$ python -q
>>> import numpy as np
>>> np.set_printoptions(suppress=True, linewidth=100)
>>> data = np.loadtxt("dump.csv", delimiter=",")
>>> data
array([[0.5 , 0.  , 0.  , 0.5 , 0.  , 0.  ],
       [0.25, 0.25, 0.25, 0.  , 0.25, 0.  ],
       [0.  , 0.  , 0.67, 0.33, 0.  , 0.  ],
       [0.  , 0.  , 0.  , 1.  , 0.  , 0.  ],
       [0.33, 0.  , 0.  , 0.  , 0.67, 0.  ],
       [0.  , 0.  , 0.  , 0.5 , 0.  , 0.5 ]])
>>> np.round(np.sort(np.abs(np.linalg.eigvals(data)))[::-1], 2)
array([1.  , 0.67, 0.67, 0.5 , 0.5 , 0.25])
>>> p = np.eye(6)[1]
>>> for _ in range(5):
...     p = p @ data
...     print(p.round(2))
... 
[0.25 0.25 0.25 0.   0.25 0.  ]
[0.27 0.06 0.23 0.21 0.23 0.  ]
[0.23 0.02 0.17 0.42 0.17 0.  ]
[0.17 0.   0.12 0.59 0.12 0.  ]
[0.13 0.   0.08 0.71 0.08 0.  ]
>>> np.round(data @ data, 2)
array([[0.25, 0.  , 0.  , 0.75, 0.  , 0.  ],
       [0.27, 0.06, 0.23, 0.21, 0.23, 0.  ],
       [0.  , 0.  , 0.45, 0.55, 0.  , 0.  ],
       [0.  , 0.  , 0.  , 1.  , 0.  , 0.  ],
       [0.39, 0.  , 0.  , 0.16, 0.45, 0.  ],
       [0.  , 0.  , 0.  , 0.75, 0.  , 0.25]])
>>> round(float(np.linalg.det(data)), 2)
0.03
>>> np.round((data + data.T) / 2, 2)
array([[0.5 , 0.12, 0.  , 0.25, 0.16, 0.  ],
       [0.12, 0.25, 0.12, 0.  , 0.12, 0.  ],
       [0.  , 0.12, 0.67, 0.16, 0.  , 0.  ],
       [0.25, 0.  , 0.16, 1.  , 0.  , 0.25],
       [0.16, 0.12, 0.  , 0.  , 0.67, 0.  ],
       [0.  , 0.  , 0.  , 0.25, 0.  , 0.5 ]])
>>> np.trace(data)
np.float64(3.59)
>>> u = np.array([3, 3])
>>> np.round(np.cross(data[2, :3], data[0, :3]), 2)
array([0.  , 0.34, 0.  ])
>>> np.polyval(u, data[2])
array([3.  , 3.  , 5.01, 3.99, 3.  , 3.  ])
>>> rng = np.random.default_rng(663)
>>> idx = rng.permutation(6)
>>> idx
array([2, 0, 4, 5, 3, 1])
>>> M2 = data[idx][:, idx]
>>> round(np.linalg.det(M2), 2), round(float(np.linalg.det(data[idx])), 2)
(np.float64(0.03), -0.03)
>>> np.allclose(M2, data)
False
>>> np.trace(M2)
np.float64(3.59)
>>> cov = data.T @ data
>>> np.round(np.diag(cov), 2)
array([0.42, 0.06, 0.51, 1.61, 0.51, 0.25])
>>> np.round(np.linalg.eigvalsh(cov)[::-1], 2)
array([1.75, 0.75, 0.47, 0.22, 0.14, 0.04])
>>> np.linalg.matrix_rank(cov)
np.int64(6)
>>> np.round(np.linalg.svd(data, compute_uv=False) ** 2, 2)
array([1.75, 0.75, 0.47, 0.22, 0.14, 0.04])
>>> np.round(np.trace(cov), 2), np.round((data ** 2).sum(), 2)
(np.float64(3.37), np.float64(3.37))
>>> cov.round(2)
array([[0.42, 0.06, 0.06, 0.25, 0.28, 0.  ],
       [0.06, 0.06, 0.06, 0.  , 0.06, 0.  ],
       [0.06, 0.06, 0.51, 0.22, 0.06, 0.  ],
       [0.25, 0.  , 0.22, 1.61, 0.  , 0.25],
       [0.28, 0.06, 0.06, 0.  , 0.51, 0.  ],
       [0.  , 0.  , 0.  , 0.25, 0.  , 0.25]])
>>> M = np.load("sample13.npy")
>>> M
array([[-0.4,  0.8,  0. ,  2.4, -0.7, -1.4,  0. ],
       [-1. ,  1.8,  0.8, -0.7,  1.8, -1.1, -1.9],
       [ 0.8,  0.1, -1.4,  1. ,  0.8, -0.3,  1.2],
       [-0.4, -0.7,  0.4, -1.9,  0.3,  0.3,  0.1],
       [ 0.4, -2.3,  1.5, -1.2, -1.8,  0.2,  1. ],
       [ 0.1,  1.3, -1.2, -1.2, -0.9, -0.3,  1. ],
       [-0.5,  0.7, -0.3,  0. , -0.2, -0.1,  0.1]])
>>> u = np.array([0, 1, -2, 2, -2, -1])
>>> M2 = data + np.outer(u, np.eye(6)[4])
>>> np.linalg.matrix_rank(np.linalg.inv(M2) - np.linalg.inv(data), tol=1e-8)
np.int64(1)
>>> M2
array([[ 0.5 ,  0.  ,  0.  ,  0.5 ,  0.  ,  0.  ],
       [ 0.25,  0.25,  0.25,  0.  ,  1.25,  0.  ],
       [ 0.  ,  0.  ,  0.67,  0.33, -2.  ,  0.  ],
       [ 0.  ,  0.  ,  0.  ,  1.  ,  2.  ,  0.  ],
       [ 0.33,  0.  ,  0.  ,  0.  , -1.33,  0.  ],
       [ 0.  ,  0.  ,  0.  ,  0.5 , -1.  ,  0.5 ]])
>>> x = np.array([-4, -7, -3, 3, -2, -8])
>>> target = M2 @ x
>>> target.round(2)
array([-0.5 , -6.  ,  2.98, -1.  ,  1.34, -0.5 ])
>>> np.round(np.linalg.solve(M2, target), 2)
array([-4., -7., -3.,  3., -2., -8.])
>>> M2 = np.linalg.inv(data)
>>> round(np.linalg.det(data) * np.linalg.det(M2), 2)
np.float64(1.0)
>>> np.round(np.linalg.inv(M2), 2) + 0
array([[0.5 , 0.  , 0.  , 0.5 , 0.  , 0.  ],
       [0.25, 0.25, 0.25, 0.  , 0.25, 0.  ],
       [0.  , 0.  , 0.67, 0.33, 0.  , 0.  ],
       [0.  , 0.  , 0.  , 1.  , 0.  , 0.  ],
       [0.33, 0.  , 0.  , 0.  , 0.67, 0.  ],
       [0.  , 0.  , 0.  , 0.5 , 0.  , 0.5 ]])
>>> M2.round(2)
array([[ 2.  ,  0.  ,  0.  , -1.  ,  0.  ,  0.  ],
       [-1.01,  4.  , -1.49,  1.  , -1.49,  0.  ],
       [ 0.  ,  0.  ,  1.49, -0.49,  0.  ,  0.  ],
       [ 0.  ,  0.  ,  0.  ,  1.  ,  0.  ,  0.  ],
       [-0.99,  0.  ,  0.  ,  0.49,  1.49,  0.  ],
       [ 0.  ,  0.  ,  0.  , -1.  ,  0.  ,  2.  ]])
>>> (np.abs(M2) > 1e-9).astype(int)
array([[1, 0, 0, 1, 0, 0],
       [1, 1, 1, 1, 1, 0],
       [0, 0, 1, 1, 0, 0],
       [0, 0, 0, 1, 0, 0],
       [1, 0, 0, 1, 1, 0],
       [0, 0, 0, 1, 0, 1]])
>>> E = np.loadtxt("case18.csv", delimiter=",")
>>> E
array([[-0.08,  0.04, -0.03],
       [-0.02,  0.51,  8.17],
       [ 0.17,  0.2 , -1.22],
       [ 0.22,  0.33, -0.84],
       [ 0.01, -0.46, -1.82],
       [ 0.01,  0.03,  1.31],
       [ 0.26, -0.03,  0.96],
       [ 0.07,  0.38,  3.97],
       [-0.15, -0.78,  0.91],
       [-0.15, -0.43,  2.72]])
>>> x = np.array([3, 2, 2])
>>> target = E @ x
>>> np.round(np.linalg.pinv(E) @ E, 2) + 0
array([[1., 0., 0.],
       [0., 1., 0.],
       [0., 0., 1.]])
>>> np.round(np.linalg.solve(E.T @ E, E.T @ target), 2)
array([3., 2., 2.])
>>> target.round(2)
array([-0.22, 17.3 , -1.53, -0.36, -4.53,  2.71,  2.64,  8.91, -0.19,  4.13])
>>> target = target + 0.05 * rng.normal(size=10)
>>> target.round(2)
array([-0.18, 17.36, -1.5 , -0.46, -4.55,  2.75,  2.61,  8.97, -0.22,  4.07])
>>> coef, *_ = np.linalg.lstsq(E, target)
>>> np.round(E.T @ (target - E @ coef), 2) + 0
array([0., 0., 0.])
>>> coef.round(2)
array([2.83, 2.08, 2.  ])
>>> [round(float(np.linalg.norm(np.linalg.solve(E.T @ E + lam * np.eye(3), E.T @ target))), 2) for lam in (0, 1, 10, 100)]
[4.04, 2.59, 1.91, 1.03]
>>> x = np.array([1, 2, -2])
>>> np.sign((E @ x).round(6))
array([ 1., -1.,  1.,  1.,  1., -1., -1., -1., -1., -1.])
>>> np.round(E @ x, 2)
array([  0.06, -15.34,   3.01,   2.56,   2.73,  -2.55,  -1.72,  -7.11,  -3.53,  -6.45])
